$ python -q
>>> import numpy as np
>>> from numpy import linalg as LA
>>> np.set_printoptions(precision=3, suppress=True, linewidth=100, sign=" ")
>>> arr = np.load("block2.npy")
>>> arr
array([[ 2.02,  3.  ,  1.  ],
       [ 1.  , -2.98, -3.  ],
       [ 2.  ,  3.  ,  1.02]])
>>> u = np.array([1, 2, 1])
>>> np.correlate(arr[2], arr[0], "full")
array([  2.  ,   9.  ,  14.06,   9.12,   2.06])
>>> print(np.convolve(arr[2], u))
[ 2.    7.    9.02  5.04  1.02]
>>> print(np.allclose(arr, arr.T))
False
>>> print(np.sort(np.abs(LA.eigvals(arr))))
[ 0.02   1.712  1.752]
>>> print(LA.matrix_power(arr, 4))
[[ 27.502   0.72  -17.774]
 [-20.777   8.287  20.297]
 [ 27.502   0.72  -17.774]]
>>> np.allclose(arr @ arr.T, arr.T @ arr)
False
>>> print(np.round(LA.det(arr), 3))
-0.06
>>> np.round(np.trace(arr), 3)
np.float64(0.06)
>>> (arr + arr.T) / 2
array([[ 2.02,  2.  ,  1.5 ],
       [ 2.  , -2.98,  0.  ],
       [ 1.5 ,  0.  ,  1.02]])
>>> round(np.abs(LA.eigvals(arr)).max(), 3)
np.float64(1.752)
>>> print(np.argsort(-LA.norm(arr, axis=0).round(6), kind="stable")[:3])
[ 1  2  0]
>>> LA.matrix_rank(arr, rtol=0.1)
np.int64(2)
>>> theta = np.deg2rad(120)
>>> m1 = np.eye(4)
>>> m1[np.ix_([3, 0], [3, 0])] = [[np.cos(theta), -np.sin(theta)], [np.sin(theta), np.cos(theta)]]
>>> print(m1)
[[-0.5    0.     0.     0.866]
 [ 0.     1.     0.     0.   ]
 [ 0.     0.     1.     0.   ]
 [-0.866  0.     0.    -0.5  ]]
>>> # columns are unit length and at right angles
>>> vec = np.array([5, 3, 3, -4])
>>> target = m1 @ vec
>>> c, lr = np.zeros(4), 1 / LA.norm(m1, 2) ** 2
>>> for i in range(40):
...     c -= lr * m1.T @ (m1 @ c - target)
...     if i % 10 == 0: print(i, round(LA.norm(m1 @ c - target), 3))
... 
0 0.0
10 0.0
20 0.0
30 0.0
>>> round(float(LA.cond(m1)), 3)
1.0
>>> c
array([ 5.,  3.,  3., -4.])
>>> u = np.array([4, 3, 5, 0])
>>> B = m1 + np.outer(u, np.eye(4)[0])
>>> round(float(LA.det(B) / LA.det(m1)), 3), round(1 + LA.solve(m1, u)[0], 3)
(-1.0, np.float64(-1.0))
>>> LA.matrix_rank(LA.inv(B) - LA.inv(m1), tol=1e-8)
np.int64(1)
>>> B
array([[ 3.5  ,  0.   ,  0.   ,  0.866],
       [ 3.   ,  1.   ,  0.   ,  0.   ],
       [ 5.   ,  0.   ,  1.   ,  0.   ],
       [-0.866,  0.   ,  0.   , -0.5  ]])
>>> LA.matrix_rank(B - m1)
np.int64(1)
>>> E = np.load("dump.npy")
>>> E
array([[ 0.651,  0.025, -0.657],
       [ 0.037,  0.004, -0.054],
       [-1.125, -0.034,  1.123],
       [-0.944, -0.012,  0.933],
       [ 0.754, -0.003, -0.747],
       [-0.902,  0.003,  0.924],
       [ 0.981, -0.026, -0.961],
       [-0.546, -0.009,  0.509],
       [-1.126, -0.032,  1.099],
       [ 0.711, -0.03 , -0.721],
       [-0.35 , -0.02 ,  0.353]])
>>> rng = np.random.default_rng(82)
>>> lab = rng.permutation(3)
>>> B = E[:, lab] * rng.choice([-1, 1], 3)
>>> B
array([[ 0.025, -0.657,  0.651],
       [ 0.004, -0.054,  0.037],
       [-0.034,  1.123, -1.125],
       [-0.012,  0.933, -0.944],
       [-0.003, -0.747,  0.754],
       [ 0.003,  0.924, -0.902],
       [-0.026, -0.961,  0.981],
       [-0.009,  0.509, -0.546],
       [-0.032,  1.099, -1.126],
       [-0.03 , -0.721,  0.711],
       [-0.02 ,  0.353, -0.35 ]])
>>> U, _, Vh = LA.svd(E.T @ B)
>>> np.round(U @ Vh, 3) + 0
array([[ 0.,  0.,  1.],
       [ 1.,  0.,  0.],
       [ 0.,  1.,  0.]])
>>> M = np.array([[-2, 6, -4, -4, 12, -8],
...     [6, 6, -4, 12, 12, -8],
...     [0, -4, 4, 0, -8, 8],
...     [-3, 9, -6, -4, 12, -8],
...     [9, 9, -6, 12, 12, -8],
...     [0, -6, 6, 0, -8, 8]])
>>> u = np.array([1, 1, 1, -1, 2, 2])
>>> B = M + np.outer(u, np.eye(6)[1])
>>> LA.matrix_rank(B - M)
np.int64(1)
>>> LA.matrix_rank(LA.inv(B) - LA.inv(M), tol=1e-8)
np.int64(1)
>>> theta = np.radians(135)
>>> r_ = np.eye(6)
>>> r_[4, 4] = r_[2, 2] = np.cos(theta)
>>> r_[4, 2], r_[2, 4] = -np.sin(theta), np.sin(theta)
>>> r_
array([[ 1.   ,  0.   ,  0.   ,  0.   ,  0.   ,  0.   ],
       [ 0.   ,  1.   ,  0.   ,  0.   ,  0.   ,  0.   ],
       [ 0.   ,  0.   , -0.707,  0.   ,  0.707,  0.   ],
       [ 0.   ,  0.   ,  0.   ,  1.   ,  0.   ,  0.   ],
       [ 0.   ,  0.   , -0.707,  0.   , -0.707,  0.   ],
       [ 0.   ,  0.   ,  0.   ,  0.   ,  0.   ,  1.   ]])
>>> B = M @ r_.T
>>> np.allclose(M @ M.T, B @ B.T)
True
>>> LA.svd(M, compute_uv=False), LA.svd(B, compute_uv=False)
(array([ 39.964,  18.898,   3.581,   3.159,   1.693,   0.283]), array([ 39.964,  18.898,   3.581,   3.159,   1.693,   0.283]))
>>> print(np.abs(B - M).max(axis=0))
[  0.      0.     18.728   0.     17.657   0.   ]
>>> vec = np.array([1, 0, 1, 2, 2, 2])
>>> target = M @ vec
>>> target
array([-6, 34,  4, -9, 35,  6])
>>> LA.solve(M.T, M[1])
array([ 0.,  1.,  0.,  0.,  0.,  0.])
>>> np.round(LA.solve(M, target), 3) + 0
array([ 1.,  0.,  1.,  2.,  2.,  2.])
>>> vec = np.array([-2, 5, -3, 9, -1, 6])
>>> target = M @ vec
>>> c, lr = np.zeros(6), 1 / LA.norm(M, 2) ** 2
>>> for i in range(300):
...     c -= lr * M.T @ (M @ c - target)
...     if i % 50 == 0: print(i, round(LA.norm(M @ c - target), 3))
... 
0 100.341
50 19.631
100 15.549
150 12.822
200 10.936
250 9.566
>>> round(LA.cond(M), 3)
np.float64(141.166)
>>> F = np.loadtxt("w.csv", delimiter=",")
>>> F
array([[ 2.,  2.],
       [-2.,  2.],
       [ 4.,  0.]])
>>> vec = np.array([2, 3])
>>> target = F @ vec
>>> c, lr = np.zeros(2), 1 / LA.norm(F, 2) ** 2
>>> for i in range(6):
...     c -= lr * F.T @ (F @ c - target)
...     if i % 2 == 0: print(i, round(LA.norm(F @ c - target), 3))
... 
0 5.657
2 2.514
4 1.117
>>> np.round(LA.cond(F), 3)
np.float64(1.732)
>>> u, r1 = F[0], F[2]
>>> u @ u
np.float64(8.0)
>>> pr = (u @ r1) / (u @ u) * u
>>> r1 - pr
array([ 2., -2.])
>>> data = np.load("arr.npy")
>>> data
array([[-0.65 , -2.201,  1.632,  1.034],
       [ 0.162, -0.506, -1.996,  2.175],
       [-2.924,  0.461, -0.473, -0.109],
       [ 0.   ,  1.92 ,  1.459,  1.785]])
>>> B = arr + rng.integers(-2, 3, (3, 2)) @ rng.integers(-2, 3, (2, 3))
>>> print(B)
[[-3.98  1.    0.  ]
 [ 3.   -3.98 -6.  ]
 [-2.    1.   -0.98]]
>>> LA.matrix_rank(B - arr, tol=1e-8)
np.int64(2)
>>> np.abs(B - arr).sum(axis=1)
array([ 9.,  6.,  8.])
>>> print(np.round(LA.svd(B - arr, compute_uv=False), 3) + 0)
[ 8.019  3.834  0.   ]
>>> theta = np.radians(36)
>>> r_ = np.eye(4)
>>> r_[3, 3] = r_[0, 0] = np.cos(theta)
>>> r_[3, 0], r_[0, 3] = -np.sin(theta), np.sin(theta)
>>> r_
array([[ 0.809,  0.   ,  0.   ,  0.588],
       [ 0.   ,  1.   ,  0.   ,  0.   ],
       [ 0.   ,  0.   ,  1.   ,  0.   ],
       [-0.588,  0.   ,  0.   ,  0.809]])
>>> B = data @ r_.T
>>> np.allclose(data @ data.T, B @ B.T)
True
>>> B
array([[ 0.082, -2.201,  1.632,  1.219],
       [ 1.41 , -0.506, -1.996,  1.665],
       [-2.43 ,  0.461, -0.473,  1.631],
       [ 1.049,  1.92 ,  1.459,  1.444]])
>>> C = E[[0, 1]].astype(float)
>>> for _ in range(3):
...     lab = LA.norm(E[:, None] - C, axis=-1).argmin(axis=1)
...     C = np.array([E[lab == j].mean(axis=0) for j in range(2)])
... 
>>> lab
array([ 0,  0,  1,  1,  0,  1,  0,  1,  1,  0,  1])
>>> print(C[1] - C[0])
[-1.459 -0.011  1.452]
>>> np.bincount(lab)
array([ 5,  6])
>>> lab = E[:, 0] > np.median(E[:, 0])
>>> u = E[lab].mean(axis=0) - E[~lab].mean(axis=0)
>>> print(np.argsort(-np.abs(u).round(6), kind="stable"))
[ 0  2  1]
>>> ((E - E.mean(axis=0)) @ u > 0).astype(int)
array([ 1,  1,  0,  0,  1,  0,  1,  0,  0,  1,  0])
>>> J = np.load("layer4.npy")
>>> print(J)
[[ 1 -2  4 -8]
 [ 1 -1  1 -1]
 [ 1  0  0  0]]
>>> # row 0 dominates
>>> B = np.array([[0, 2, -1], [-1, 0, 1]])
>>> C = np.kron(B, J)
>>> C
array([[  0,   0,   0,   0,   2,  -4,   8, -16,  -1,   2,  -4,   8],
       [  0,   0,   0,   0,   2,  -2,   2,  -2,  -1,   1,  -1,   1],
       [  0,   0,   0,   0,   2,   0,   0,   0,  -1,   0,   0,   0],
       [ -1,   2,  -4,   8,   0,   0,   0,   0,   1,  -2,   4,  -8],
       [ -1,   1,  -1,   1,   0,   0,   0,   0,   1,  -1,   1,  -1],
       [ -1,   0,   0,   0,   0,   0,   0,   0,   1,   0,   0,   0]])
>>> print(C.shape)
(6, 12)
>>> t3 = np.stack([C, 5 * C, C[::-1]])
>>> LA.matrix_rank(t3.reshape(3, -1))
np.int64(2)
>>> LA.norm(t3, axis=(1, 2))
array([  25.1  ,  125.499,   25.1  ])
>>> t3.shape
(3, 6, 12)
>>> print(LA.matrix_rank(t3))
[ 6  6  6]
>>> B = np.array([[-3], [3], [1], [-1]])
>>> C = np.array([[1, 1, 1, -1]])
>>> X = B @ C
>>> print(X)
[[-3 -3 -3  3]
 [ 3  3  3 -3]
 [ 1  1  1 -1]
 [-1 -1 -1  1]]
>>> # column 1 repeats column 0
>>> print(np.round(np.poly(X), 3) + 0)
[ 1. -2.  0.  0.  0.]
>>> round(float(LA.det(2 * X)), 3), np.round(LA.det(X), 3)
(0.0, np.float64(0.0))
>>> round(float(LA.det(X.T)), 3)
0.0
>>> round(float(LA.det(X[::-1])), 3)
0.0
>>> LA.matrix_rank(X, rtol=0.1)
np.int64(1)
>>> Xs = E - E.mean(axis=0)
>>> U, s, Vh = LA.svd(Xs, full_matrices=False)
>>> round((s ** 2).sum() ** 2 / (s ** 4).sum(), 3)
np.float64(1.001)
>>> Vh[0] * np.sign(Vh[0, np.abs(Vh[0]).argmax()])
array([ 0.709,  0.004, -0.705])
>>> np.searchsorted(np.cumsum(s ** 2) / (s ** 2).sum(), 0.9) + 1
np.int64(1)
>>> print(np.round(s ** 2 / (s ** 2).sum(), 3) + 0)
[ 1.  0.  0.]
>>> np.abs(U[:, 0]).argmax()
np.int64(6)
>>> def softmax(z):
...     e = np.exp(z - z.max(axis=-1, keepdims=True))
...     return e / e.sum(axis=-1, keepdims=True)
... 
>>> np.round(softmax(10 * X[3]), 3) + 0
array([ 0.,  0.,  0.,  1.])
>>> softmax(X).sum(axis=1)
array([ 1.,  1.,  1.,  1.])
>>> print(softmax(X[3] + -2))
[ 0.096  0.096  0.096  0.711]
>>> S = X @ X.T / np.sqrt(4)
>>> print(softmax(S).round(6).argmax(axis=1))
[ 0  1  1  0]
>>> softmax(S)[3] @ X
array([-2.963, -2.963, -2.963,  2.963])
>>> np.round(softmax(S + np.triu(np.full(S.shape, -np.inf), 1)), 3) + 0
array([[ 1.   ,  0.   ,  0.   ,  0.   ],
       [ 0.   ,  1.   ,  0.   ,  0.   ],
       [ 0.   ,  0.982,  0.018,  0.   ],
       [ 0.982,  0.   ,  0.   ,  0.018]])
